$ python -q
>>> import numpy as np
>>> import numpy.linalg as la
>>> np.set_printoptions(precision=3, suppress=True, linewidth=200)
>>> def rnd(a):
...     return np.round(a, 3) + 0
... 
>>> mat = np.load("block7.npy")
>>> rnd(mat)
array([[-0.324,  0.892, -0.314],
       [-0.487,  0.127,  0.864],
       [ 0.811,  0.433,  0.393]])
>>> u = np.array([1, 1, 2])
>>> rnd(np.array([np.convolve(row, u, "same") for row in mat]))
array([[ 0.568, -0.071,  1.47 ],
       [-0.359,  0.018,  1.119],
       [ 1.244,  2.448,  1.26 ]])
>>> x0 = np.array([0, -1, 2])
>>> y = mat @ x0
>>> beta, lr = np.zeros(3), 1 / la.norm(mat, 2) ** 2
>>> for i in range(25):
...     beta -= lr * mat.T @ (mat @ beta - y)
...     if i % 5 == 0: print(i, round(la.norm(mat @ beta - y), 3))
... 
0 0.0
5 0.0
10 0.0
15 0.0
20 0.0
>>> rnd(la.cond(mat))
np.float64(1.0)
>>> u = np.array([-1, -1, 1])
>>> B = mat + np.outer(u, np.eye(3)[2])
>>> rnd(la.det(B) / la.det(mat)), rnd(1 + la.solve(mat, u)[2])
(np.float64(0.843), np.float64(0.843))
>>> M = np.loadtxt("a.csv", delimiter=",")
>>> M
array([[  0.655,  -7.302,  -0.823],
       [ -3.71 ,  29.048,  -0.326],
       [  3.786,  12.302,  -0.042],
       [  4.005, -11.794,   0.002],
       [ -0.896,  19.828,  -0.642],
       [ -0.158,  18.964,  -0.365],
       [  0.177, -22.76 ,  -0.998],
       [  3.474,   1.258,   1.315],
       [  6.811,  11.772,  -0.026],
       [ -3.723,  -0.26 ,   0.165],
       [  2.589,  14.95 ,  -0.069],
       [ -7.41 ,  24.913,   0.498],
       [ -4.496, -24.669,   1.605],
       [ -2.596, -24.651,   0.245],
       [ -2.635,   7.372,  -0.22 ],
       [ -0.969,   0.305,   0.309],
       [ -4.175, -11.31 ,   0.772],
       [  2.796,  13.084,  -0.304],
       [  7.709,  45.852,  -1.185]])
>>> # column 1 is much longer than the rest
>>> la.rank(M)
Traceback (most recent call last):
  File "<python-input-19>", line 1, in <module>
    la.rank(M)
    ^^^^^^^
AttributeError: module 'numpy.linalg' has no attribute 'rank'
>>> rnd(M.mean(axis=0))
array([ 0.065,  5.1  , -0.005])
>>> rnd(la.svd(M, compute_uv=False))
array([84.493, 16.64 ,  2.643])
>>> rnd(M.sum(axis=0))
array([ 1.234, 96.902, -0.089])
>>> np.abs(M).max()
np.float64(45.852)
>>> rnd(la.norm(M))
np.float64(86.157)
